>>> import numpy as np
>>> np.set_printoptions(precision=2, suppress=True, linewidth=120)
>>> rnd = lambda a: np.round(a, 2) + 0
>>> data = np.loadtxt("arr.csv", delimiter=",")
>>> print(rnd(data))
[[-0.94 -0.35]
 [-0.35  0.94]]
>>> # symmetric
>>> evals, V = np.linalg.eig(data)
>>> print(rnd(np.sort(np.linalg.eigvals(data.T))))
[-1.  1.]
>>> print(evals)
[-1.  1.]
>>> print(rnd(np.sort(np.linalg.eigvals(data @ data))))
[1. 1.]
>>> print(rnd(data @ V[:, 0] - evals[0] * V[:, 0]))
[0. 0.]
>>> rng = np.random.default_rng(780)
>>> lab = rng.permutation(2)
>>> Y = data[:, lab] * rng.choice([-1, 1], 2)
>>> print(rnd(Y))
[[ 0.35 -0.94]
 [-0.94 -0.35]]
>>> left, _, vt = np.linalg.svd(data.T @ Y)
>>> print(left @ vt)
[[ 0.  1.]
 [-1.  0.]]
>>> print(rnd(np.linalg.lstsq(data, Y)[0]))
[[ 0.  1.]
 [-1.  0.]]
>>> print(lab)
[1 0]
>>> f = np.array([-3, -5])
>>> Y = data + np.outer(f, np.eye(2)[1])
>>> print(np.linalg.matrix_rank(Y - data))
1
>>> print(np.linalg.matrix_rank(np.linalg.inv(Y) - np.linalg.inv(data), tol=1e-8))
1
>>> print(rnd(Y))
[[-0.94 -3.35]
 [-0.35 -4.06]]
>>> print(rnd(np.linalg.det(Y) / np.linalg.det(data)), rnd(1 + np.linalg.solve(data, f)[1]))
-2.63 -2.63
>>> E = np.load("block6.npy")
>>> print(E)
[[ 5  3 -4  0]
 [-2  0 -1  4]
 [-1 -5  2 -3]
 [-4  0  3  2]]
>>> P = np.triu(np.array([[2, -2, -1, 3], [2, -2, -2, -1], [2, 2, 2, -3], [3, -3, 3, -3]]), 1) + np.eye(4)
>>> Y = P @ E @ np.linalg.inv(P)
>>> print(rnd(np.poly(Y)))
[  1.  -9.  30. 147. -50.]
>>> print(P @ E - E @ P)
[[ -7.  15.  20. -23.]
 [  6.   6.  -9.   7.]
 [ 12.  -2. -20.  -2.]
 [  0.  -8.  -4.  21.]]
>>> print(np.trace(Y), np.trace(E))
9.0 9
>>> Y = np.array([[0, 1, -1], [2, 2, -2], [-1, 0, 0], [-1, 0, 0]])
>>> print(np.einsum("ik,kj->ij", E, Y))
[[ 10  11 -11]
 [ -3  -2   2]
 [ -9 -11  11]
 [ -5  -4   4]]
>>> Y @ E
Traceback (most recent call last):
  File "<python-input-34>", line 1, in <module>
    Y @ E
    ~~^~~
ValueError: matmul: Input operand 1 has a mismatch in its core dimension 0, with gufunc signature (n?,k),(k,m?)->(n?,m?) (size 4 is different from 3)
>>> print(np.einsum("ij->j", E))
[-2 -2  0  3]
>>> print(Y.T @ E.T)
[[ 10  -3  -9  -5]
 [ 11  -2 -11  -4]
 [-11   2  11   4]]
>>> print(np.linalg.matrix_rank(E))
4
>>> print(E.shape)
(4, 4)
>>> print(np.diff(E, axis=0))
[[-7 -3  3  4]
 [ 1 -5  3 -7]
 [-3  5  1  5]]
>>> print(rnd(np.linalg.svd(E, compute_uv=False)))
[9.34 6.68 2.66 0.3 ]
>>> print(np.unravel_index(np.abs(E).argmax(), E.shape))
(np.int64(0), np.int64(0))
>>> print(np.count_nonzero(E))
13
>>> np.zeros(4, 4)
Traceback (most recent call last):
  File "<python-input-43>", line 1, in <module>
    np.zeros(4, 4)
    ~~~~~~~~^^^^^^
TypeError: Cannot interpret '4' as a data type
>>> print(E.sum(axis=0))
[-2 -2  0  3]
